>>> import numpy as np
>>> np.set_printoptions(precision=2, suppress=True, linewidth=200, legacy="1.25")
>>> M = np.loadtxt("m.csv", delimiter=",")
>>> M
array([[ 9., -3., -5.,  9.,  0.,  5., -4.,  0.,  0.],
       [-2., -1., -1.,  6.,  7., -1., -2.,  0.,  0.],
       [-4.,  4.,  2., -9., -9., -8.,  1.,  0.,  0.],
       [-9.,  4., -7.,  2., -9., -5.,  9.,  0.,  0.],
       [ 5.,  3., -2.,  1.,  7., -1.,  5.,  0.,  0.],
       [ 0.,  1., -2., -8.,  6.,  1.,  9.,  0.,  0.],
       [-7.,  2., -5., -2.,  2.,  0.,  3.,  0.,  0.],
       [ 0.,  0.,  0.,  0.,  0.,  0.,  0.,  0.,  2.],
       [ 0.,  0.,  0.,  0.,  0.,  0.,  0.,  1.,  3.]])
>>> # 2 groups of indices that never mix
>>> out = M[0, 0] * M[1:] - np.outer(M[1:, 0], M[0])
>>> out
array([[   0.,  -15.,  -19.,   72.,   63.,    1.,  -26.,    0.,    0.],
       [   0.,   24.,   -2.,  -45.,  -81.,  -52.,   -7.,    0.,    0.],
       [   0.,    9., -108.,   99.,  -81.,    0.,   45.,    0.,    0.],
       [   0.,   42.,    7.,  -36.,   63.,  -34.,   65.,    0.,    0.],
       [   0.,    9.,  -18.,  -72.,   54.,    9.,   81.,    0.,    0.],
       [   0.,   -3.,  -80.,   45.,   18.,   35.,   -1.,    0.,    0.],
       [   0.,    0.,    0.,    0.,    0.,    0.,    0.,    0.,   18.],
       [   0.,    0.,    0.,    0.,    0.,    0.,    0.,    9.,   27.]])
>>> M[:, 0] / M[0, 0]
array([ 1.  , -0.22, -0.44, -1.  ,  0.56,  0.  , -0.78,  0.  ,  0.  ])
>>> np.flatnonzero(~out.round(6).any(axis=1))
array([], dtype=int64)
>>> K = np.load("run17.npy")
>>> K.round(2) + 0
array([[ 0.26,  0.08, -0.12,  0.47,  0.19,  0.41,  0.04,  0.05, -0.06,  0.66,  0.19, -0.02],
       [ 0.44,  0.04,  0.22,  0.24,  0.08, -0.14,  0.53,  0.17, -0.25, -0.16, -0.52,  0.07],
       [-0.03,  0.03,  0.15, -0.33,  0.21, -0.17,  0.23, -0.46, -0.64,  0.19,  0.3 ,  0.02],
       [ 0.12, -0.28, -0.1 ,  0.09,  0.18, -0.48,  0.28,  0.22,  0.29,  0.02,  0.49,  0.42],
       [ 0.32, -0.25, -0.26,  0.  ,  0.22, -0.39, -0.2 ,  0.02, -0.02,  0.02, -0.01, -0.72],
       [ 0.06,  0.38, -0.36,  0.28,  0.37,  0.18, -0.01, -0.13, -0.11, -0.62,  0.26,  0.02],
       [-0.32, -0.29,  0.24,  0.18,  0.14,  0.23,  0.51, -0.33,  0.36, -0.1 ,  0.07, -0.37],
       [-0.64,  0.09, -0.22,  0.01,  0.47, -0.14,  0.1 ,  0.39, -0.15,  0.18, -0.28, -0.02],
       [-0.06, -0.38,  0.19,  0.37,  0.32, -0.12, -0.47, -0.4 , -0.04, -0.04, -0.28,  0.32],
       [-0.03,  0.33, -0.47,  0.05, -0.18, -0.32,  0.19, -0.52,  0.29,  0.24, -0.28,  0.1 ],
       [ 0.18,  0.5 ,  0.48, -0.23,  0.46, -0.11, -0.14, -0.01,  0.42,  0.11, -0.01, -0.04],
       [-0.26,  0.32,  0.35,  0.54, -0.34, -0.41, -0.09,  0.06, -0.15,  0.  ,  0.23, -0.21]])
>>> t = np.radians(45)
>>> Rm = np.eye(12)
>>> Rm[11, 11] = Rm[8, 8] = np.cos(t)
>>> Rm[11, 8], Rm[8, 11] = -np.sin(t), np.sin(t)
>>> Rm
array([[ 1.  ,  0.  ,  0.  ,  0.  ,  0.  ,  0.  ,  0.  ,  0.  ,  0.  ,  0.  ,  0.  ,  0.  ],
       [ 0.  ,  1.  ,  0.  ,  0.  ,  0.  ,  0.  ,  0.  ,  0.  ,  0.  ,  0.  ,  0.  ,  0.  ],
       [ 0.  ,  0.  ,  1.  ,  0.  ,  0.  ,  0.  ,  0.  ,  0.  ,  0.  ,  0.  ,  0.  ,  0.  ],
       [ 0.  ,  0.  ,  0.  ,  1.  ,  0.  ,  0.  ,  0.  ,  0.  ,  0.  ,  0.  ,  0.  ,  0.  ],
       [ 0.  ,  0.  ,  0.  ,  0.  ,  1.  ,  0.  ,  0.  ,  0.  ,  0.  ,  0.  ,  0.  ,  0.  ],
       [ 0.  ,  0.  ,  0.  ,  0.  ,  0.  ,  1.  ,  0.  ,  0.  ,  0.  ,  0.  ,  0.  ,  0.  ],
       [ 0.  ,  0.  ,  0.  ,  0.  ,  0.  ,  0.  ,  1.  ,  0.  ,  0.  ,  0.  ,  0.  ,  0.  ],
       [ 0.  ,  0.  ,  0.  ,  0.  ,  0.  ,  0.  ,  0.  ,  1.  ,  0.  ,  0.  ,  0.  ,  0.  ],
       [ 0.  ,  0.  ,  0.  ,  0.  ,  0.  ,  0.  ,  0.  ,  0.  ,  0.71,  0.  ,  0.  ,  0.71],
       [ 0.  ,  0.  ,  0.  ,  0.  ,  0.  ,  0.  ,  0.  ,  0.  ,  0.  ,  1.  ,  0.  ,  0.  ],
       [ 0.  ,  0.  ,  0.  ,  0.  ,  0.  ,  0.  ,  0.  ,  0.  ,  0.  ,  0.  ,  1.  ,  0.  ],
       [ 0.  ,  0.  ,  0.  ,  0.  ,  0.  ,  0.  ,  0.  ,  0.  , -0.71,  0.  ,  0.  ,  0.71]])
>>> out = K @ Rm.T
>>> np.allclose(K @ K.T, out @ out.T)
True
>>> np.linalg.svd(K, compute_uv=False), np.linalg.svd(out, compute_uv=False)
(array([1., 1., 1., 1., 1., 1., 1., 1., 1., 1., 1., 1.]), array([1., 1., 1., 1., 1., 1., 1., 1., 1., 1., 1., 1.]))
>>> np.abs(out - K).max(axis=0)
array([0.  , 0.  , 0.  , 0.  , 0.  , 0.  , 0.  , 0.  , 0.51, 0.  , 0.  , 0.45])
>>> round(np.linalg.det(Rm), 2), round(np.trace(Rm), 2)
(1.0, 11.41)
>>> np.round(Rm @ Rm.T, 2) + 0
array([[1., 0., 0., 0., 0., 0., 0., 0., 0., 0., 0., 0.],
       [0., 1., 0., 0., 0., 0., 0., 0., 0., 0., 0., 0.],
       [0., 0., 1., 0., 0., 0., 0., 0., 0., 0., 0., 0.],
       [0., 0., 0., 1., 0., 0., 0., 0., 0., 0., 0., 0.],
       [0., 0., 0., 0., 1., 0., 0., 0., 0., 0., 0., 0.],
       [0., 0., 0., 0., 0., 1., 0., 0., 0., 0., 0., 0.],
       [0., 0., 0., 0., 0., 0., 1., 0., 0., 0., 0., 0.],
       [0., 0., 0., 0., 0., 0., 0., 1., 0., 0., 0., 0.],
       [0., 0., 0., 0., 0., 0., 0., 0., 1., 0., 0., 0.],
       [0., 0., 0., 0., 0., 0., 0., 0., 0., 1., 0., 0.],
       [0., 0., 0., 0., 0., 0., 0., 0., 0., 0., 1., 0.],
       [0., 0., 0., 0., 0., 0., 0., 0., 0., 0., 0., 1.]])
>>> np.linalg.pinv(Rm)
array([[ 1.  ,  0.  ,  0.  ,  0.  ,  0.  ,  0.  ,  0.  ,  0.  ,  0.  ,  0.  ,  0.  ,  0.  ],
       [ 0.  ,  1.  ,  0.  ,  0.  ,  0.  ,  0.  ,  0.  ,  0.  ,  0.  ,  0.  ,  0.  ,  0.  ],
       [ 0.  ,  0.  ,  1.  ,  0.  ,  0.  ,  0.  ,  0.  ,  0.  ,  0.  ,  0.  ,  0.  ,  0.  ],
       [ 0.  ,  0.  ,  0.  ,  1.  ,  0.  ,  0.  ,  0.  ,  0.  ,  0.  ,  0.  ,  0.  ,  0.  ],
       [ 0.  ,  0.  ,  0.  ,  0.  ,  1.  ,  0.  ,  0.  ,  0.  ,  0.  ,  0.  ,  0.  ,  0.  ],
       [ 0.  ,  0.  ,  0.  ,  0.  ,  0.  ,  1.  ,  0.  ,  0.  ,  0.  ,  0.  ,  0.  ,  0.  ],
       [ 0.  ,  0.  ,  0.  ,  0.  ,  0.  ,  0.  ,  1.  ,  0.  ,  0.  ,  0.  ,  0.  ,  0.  ],
       [ 0.  ,  0.  ,  0.  ,  0.  ,  0.  ,  0.  ,  0.  ,  1.  ,  0.  ,  0.  ,  0.  ,  0.  ],
       [ 0.  ,  0.  ,  0.  ,  0.  ,  0.  ,  0.  ,  0.  ,  0.  ,  0.71,  0.  ,  0.  , -0.71],
       [ 0.  ,  0.  ,  0.  ,  0.  ,  0.  ,  0.  ,  0.  ,  0.  ,  0.  ,  1.  ,  0.  ,  0.  ],
       [ 0.  ,  0.  ,  0.  ,  0.  ,  0.  ,  0.  ,  0.  ,  0.  ,  0.  ,  0.  ,  1.  ,  0.  ],
       [ 0.  ,  0.  ,  0.  ,  0.  ,  0.  ,  0.  ,  0.  ,  0.  ,  0.71,  0.  ,  0.  ,  0.71]])
>>> np.linalg.norm(Rm, axis=0)
array([1., 1., 1., 1., 1., 1., 1., 1., 1., 1., 1., 1.])
>>> Rm[:, 10] @ Rm[:, 8]
0.0
